In [1]: import numpy as np

In [2]: np.set_printoptions(precision=2, suppress=True, linewidth=100, sign=" ")

In [3]: A2 = np.array([[-3]])

In [4]: mat = np.block([[np.zeros((1, 1)), A2], [A2.T, np.zeros((1, 1))]])

In [5]: mat
Out[5]: 
array([[ 0., -3.],
       [-3.,  0.]])

In [6]: hat = np.triu(np.array([[0, 2], [-2, 2]]), 1) + np.eye(2)

In [7]: A2 = hat @ mat @ np.linalg.inv(hat)

In [8]: hat @ mat - mat @ hat
Out[8]: 
array([[-6.,  0.],
       [ 0.,  6.]])

In [9]: np.linalg.matrix_rank(A2)
Out[9]: np.int64(2)

In [10]: np.round(np.poly(mat), 2) + 0
Out[10]: array([ 1.,  0., -9.])

In [11]: np.linalg.eigvals(mat)
Out[11]: array([ 3., -3.])

In [12]: np.einsum("ij,ji->", mat, mat)
Out[12]: np.float64(18.0)

In [13]: round(float(np.linalg.eigvals(mat).sum().real), 2)
Out[13]: -0.0

In [14]: X = np.array([[5.0, 1.0, 0.0, 0.0],
    ...:     [0.0, 5.0, 1.0, 0.0],
    ...:     [0.0, 0.0, 5.0, 1.0],
    ...:     [0.0, 0.0, 0.0, 5.0]])

In [15]: # triangular

In [16]: ev, evecs = np.linalg.eig(X)

In [17]: np.sort(np.linalg.eigvals(np.linalg.inv(X)))
Out[17]: array([ 0.2,  0.2,  0.2,  0.2])

In [18]: np.sort(np.linalg.eigvals(X @ X))
Out[18]: array([ 25.,  25.,  25.,  25.])

In [19]: np.sort(np.linalg.eigvals(X.T))
Out[19]: array([ 5.,  5.,  5.,  5.])

In [20]: ev
Out[20]: array([ 5.,  5.,  5.,  5.])

In [21]: np.linalg.matrix_power(X - np.diag(np.diag(X)), 4)
Out[21]: 
array([[ 0.,  0.,  0.,  0.],
       [ 0.,  0.,  0.,  0.],
       [ 0.,  0.,  0.,  0.],
       [ 0.,  0.,  0.,  0.]])

In [22]: np.sort(np.linalg.eigvals(X))
Out[22]: array([ 5.,  5.,  5.,  5.])

In [23]: np.linalg.matrix_rank(X - X[0, 0] * np.eye(4))
Out[23]: np.int64(3)

In [24]: [int(np.linalg.matrix_rank(np.linalg.matrix_power(X, p))) for p in range(1, 5)]
Out[24]: [4, 4, 4, 4]

In [25]: J = np.loadtxt("x.csv", delimiter=",")

In [26]: J
Out[26]: 
array([[-1.,  4.,  5., -3.],
       [-1.,  4.,  3., -2.],
       [-2.,  2.,  4., -1.],
       [-2.,  2.,  2.,  1.]])

In [27]: U, sigma, vt = np.linalg.svd(J, full_matrices=False)

In [28]: np.abs(U[:, 0]).round(6).argmax()
Out[28]: np.int64(0)

In [29]: (sigma > 1e-8).sum()
Out[29]: np.int64(4)

In [30]: U.shape, sigma.shape, vt.shape
Out[30]: ((4, 4), (4,), (4, 4))

In [31]: O, _ = np.linalg.qr(np.array([[0.4, 0.0, 0.2, -1.2],
    ...:     [-0.5, 0.1, -1.7, 2.2],
    ...:     [0.7, 0.5, -0.3, 0.4],
    ...:     [1.0, -0.9, -1.5, 0.5]]))

In [32]: ev = np.array([-8, -7, 5, 3])

In [33]: M = O @ np.diag(ev) @ O.T

In [34]: M
Out[34]: 
array([[ 1.92,  1.02, -2.73, -1.55],
       [ 1.02,  3.13,  3.07,  3.01],
       [-2.73,  3.07, -5.54,  0.91],
       [-1.55,  3.01,  0.91, -6.51]])

In [35]: # equal to its transpose

In [36]: x0 = np.array([0, 1, 2, 1])

In [37]: np.sign((M @ x0).round(6))
Out[37]: array([-1.,  1., -1., -1.])

In [38]: M @ np.ones(4)
Out[38]: array([-1.33, 10.23, -4.3 , -4.14])

In [39]: (M @ x0).argmax()
Out[39]: np.int64(1)

In [40]: M @ (2 * x0)
Out[40]: array([-11.98,  24.56, -14.2 ,  -3.39])

In [41]: M * x0
Out[41]: 
array([[  0.  ,   1.02,  -5.47,  -1.55],
       [  0.  ,   3.13,   6.14,   3.01],
       [ -0.  ,   3.07, -11.08,   0.91],
       [ -0.  ,   3.01,   1.81,  -6.51]])

In [42]: np.einsum("ij,j->i", M, x0)
Out[42]: array([-5.99, 12.28, -7.1 , -1.69])

In [43]: M @ np.eye(4)[3]
Out[43]: array([-1.55,  3.01,  0.91, -6.51])

In [44]: M @ x0
Out[44]: array([-5.99, 12.28, -7.1 , -1.69])

In [45]: np.linalg.norm(M @ x0) <= np.linalg.norm(M, 2) * np.linalg.norm(x0) + 1e-9
Out[45]: np.True_

In [46]: np.linalg.norm(mat, axis=0)
Out[46]: array([ 3.,  3.])

In [47]: np.linalg.svd(mat, compute_uv=False)
Out[47]: array([ 3.,  3.])

In [48]: rng = np.random.default_rng(54274)

In [49]: F = np.eye(3, dtype=int)[rng.permutation(3)]

In [50]: F
Out[50]: 
array([[ 1,  0,  0],
       [ 0,  1,  0],
       [ 0,  0,  1]])

In [51]: np.linalg.matrix_power(F - np.diag(np.diag(F)), 3)
Out[51]: 
array([[ 0,  0,  0],
       [ 0,  0,  0],
       [ 0,  0,  0]])

In [52]: F @ F
Out[52]: 
array([[ 1,  0,  0],
       [ 0,  1,  0],
       [ 0,  0,  1]])

In [53]: np.prod(np.diag(F)), np.round(np.linalg.det(F), 2)
Out[53]: (np.int64(1), np.float64(1.0))

In [54]: O, R = np.linalg.qr(F)

In [55]: O.T @ O
Out[55]: 
array([[ 1.,  0.,  0.],
       [ 0.,  1.,  0.],
       [ 0.,  0.,  1.]])

In [56]: np.abs(np.diag(R))
Out[56]: array([ 1.,  1.,  1.])

In [57]: R
Out[57]: 
array([[ 1.,  0.,  0.],
       [ 0.,  1.,  0.],
       [ 0.,  0.,  1.]])

In [58]: np.allclose(R.T @ R, F.T @ F)
Out[58]: True

In [59]: O
Out[59]: 
array([[ 1.,  0.,  0.],
       [-0.,  1.,  0.],
       [-0., -0.,  1.]])

In [60]: np.trace(O @ O.T)
Out[60]: np.float64(3.0)

In [61]: abs(R[0, 0]), np.round(np.linalg.norm(F[:, 0]), 2)
Out[61]: (np.float64(1.0), np.float64(1.0))

In [62]: ev, evecs = np.linalg.eigh(F)

In [63]: x0 = np.array([-1, 4, 0])

In [64]: evecs * np.abs(ev) @ evecs.T
Out[64]: 
array([[ 1.,  0.,  0.],
       [ 0.,  1.,  0.],
       [ 0.,  0.,  1.]])

In [65]: m1 = np.loadtxt("w.csv", delimiter=",")

In [66]: m1
Out[66]: 
array([[ 2.,  1.,  0.],
       [ 2.,  0.,  3.],
       [ 2., -3.,  3.],
       [ 0.,  0.,  0.],
       [ 0.,  3.,  0.],
       [ 0.,  0.,  0.],
       [ 2.,  0.,  3.],
       [ 4., -5.,  3.],
       [ 2., -3.,  3.],
       [ 4., -2.,  3.],
       [ 0.,  0.,  0.],
       [ 2., -3.,  3.],
       [ 0.,  0.,  0.],
       [ 2., -3.,  3.],
       [ 0.,  0.,  0.],
       [ 2., -2.,  0.],
       [ 2., -3.,  3.],
       [ 2., -2.,  0.],
       [ 2.,  1.,  0.],
       [ 2., -2.,  0.],
       [ 4., -5.,  3.],
       [ 2., -3.,  3.],
       [ 0.,  0.,  0.],
       [ 0.,  0.,  0.],
       [ 0.,  0.,  0.],
       [ 0.,  0.,  0.],
       [ 0.,  0.,  0.]])

In [67]: # rows 3 and 5 are equal

In [68]: G = np.cov(m1, rowvar=False)

In [69]: np.median(m1, axis=0)
Out[69]: array([ 2.,  0.,  0.])

In [70]: np.polyfit(m1[:, 2], m1[:, 0], 1)
Out[70]: array([ 0.64,  0.62])

In [71]: G.shape
Out[71]: (3, 3)

In [72]: np.linalg.eigvalsh(G)[::-1]
Out[72]: array([ 6.31,  0.87,  0.54])

In [73]: G
Out[73]: 
array([[ 1.79, -1.86,  1.44],
       [-1.86,  3.67, -2.  ],
       [ 1.44, -2.  ,  2.26]])

In [74]: np.corrcoef(m1.T)
Out[74]: 
array([[ 1.  , -0.73,  0.72],
       [-0.73,  1.  , -0.7 ],
       [ 0.72, -0.7 ,  1.  ]])

In [75]: np.argsort(-m1.std(axis=0).round(6), kind="stable")
Out[75]: array([ 1,  2,  0])

In [76]: np.argwhere(np.triu(np.abs(np.corrcoef(m1.T)) > 0.8, 1))
Out[76]: array([], shape=(0, 2), dtype=int64)

In [77]: m1.std(axis=0)
Out[77]: array([ 1.31,  1.88,  1.47])

In [78]: cen = (m1 - m1.mean(axis=0)) / m1.std(axis=0)

In [79]: np.argwhere(np.abs(cen) > 2)
Out[79]: 
array([[  4,   1],
       [  7,   1],
       [ 20,   1]])

In [80]: beta = np.linalg.lstsq(np.delete(cen, 1, axis=1), cen[:, 1])[0]

In [81]: beta
Out[81]: array([-0.47, -0.36])

In [82]: np.round(1 - np.var(cen[:, 1] - np.delete(cen, 1, axis=1) @ beta), 2)
Out[82]: np.float64(0.59)

In [83]: hat = np.triu(np.array([[0, 0, -2, -2], [1, 0, -2, -2], [2, 2, 0, 0], [-2, -2, -2, 0]]), 1) + np.eye(4)

In [84]: A2 = hat @ M @ np.linalg.inv(hat)

In [85]: hat @ M - M @ hat
Out[85]: 
array([[  8.56, -12.16,  15.15,  17.1 ],
       [  8.56, -12.16,  17.57,  19.52],
       [  0.  ,   0.  ,   0.68,   0.68],
       [  0.  ,   0.  ,   2.92,   2.92]])

In [86]: np.trace(A2), round(float(np.trace(M)), 2)
Out[86]: (np.float64(-7.0), -7.0)

In [87]: feats = np.array([[0, 1, 0], [1, 0, 0], [0, 0, 0]])

In [88]: feats
Out[88]: 
array([[ 0,  1,  0],
       [ 1,  0,  0],
       [ 0,  0,  0]])

In [89]: # symmetric, so the eigenvalues are real

In [90]: np.trace(feats @ feats @ feats) // 6
Out[90]: np.int64(0)

In [91]: np.argwhere(np.triu(feats))
Out[91]: array([[ 0,  1]])

In [92]: Lm = np.diag(feats.sum(axis=1)) - feats

In [93]: np.linalg.matrix_rank(Lm)
Out[93]: np.int64(1)

In [94]: (np.linalg.eigvalsh(Lm) < 1e-8).sum()
Out[94]: np.int64(2)

In [95]: W = np.array([[3, 0, 3, 2, 3, 1], [2, 2, 0, 3, 3, 3], [1, 3, 0, 0, 0, 1]])

In [96]: beta = np.array([3, 3, 2, 1, 2, 0])

In [97]: H = np.maximum(feats @ W + beta, 0)

In [98]: (H > 0).astype(int)
Out[98]: 
array([[ 1,  1,  1,  1,  1,  1],
       [ 1,  1,  1,  1,  1,  1],
       [ 1,  1,  1,  1,  1,  0]])

In [99]: np.linalg.matrix_rank(H)
Out[99]: np.int64(3)

In [100]: Z = np.array([[3, -7], [2, 5], [-8, -8], [7, 0], [-7, -1], [1, -9]])

In [101]: (H @ Z).round(6).argmax(axis=1)
Out[101]: array([ 0,  0,  0])

In [102]: W @ Z
Out[102]: 
array([[-21, -57],
       [ 13, -34],
       [ 10,  -1]])

In [103]: W0 = np.load("run6.npy")

In [104]: W0
Out[104]: 
array([[ 0.,  1.,  1.,  1.],
       [ 1.,  0.,  1.,  1.],
       [ 1.,  1.,  0.,  1.],
       [ 1.,  1.,  1.,  0.]])

In [105]: round(np.abs(np.linalg.eigvals(W0)).max(), 2)
Out[105]: np.float64(3.0)

In [106]: np.allclose(W0 @ W0.T, W0.T @ W0)
Out[106]: True

In [107]: np.linalg.matrix_power(W0, 3)
Out[107]: 
array([[ 6.,  7.,  7.,  7.],
       [ 7.,  6.,  7.,  7.],
       [ 7.,  7.,  6.,  7.],
       [ 7.,  7.,  7.,  6.]])

In [108]: z = rng.permutation(4)

In [109]: z
Out[109]: array([ 0,  3,  1,  2])

In [110]: A2 = W0[z][:, z]

In [111]: np.trace(A2)
Out[111]: np.float64(0.0)

In [112]: A2
Out[112]: 
array([[ 0.,  1.,  1.,  1.],
       [ 1.,  0.,  1.,  1.],
       [ 1.,  1.,  0.,  1.],
       [ 1.,  1.,  1.,  0.]])

In [113]: np.round(np.linalg.det(A2), 2), round(float(np.linalg.det(W0[z])), 2)
Out[113]: (np.float64(-3.0), -3.0)
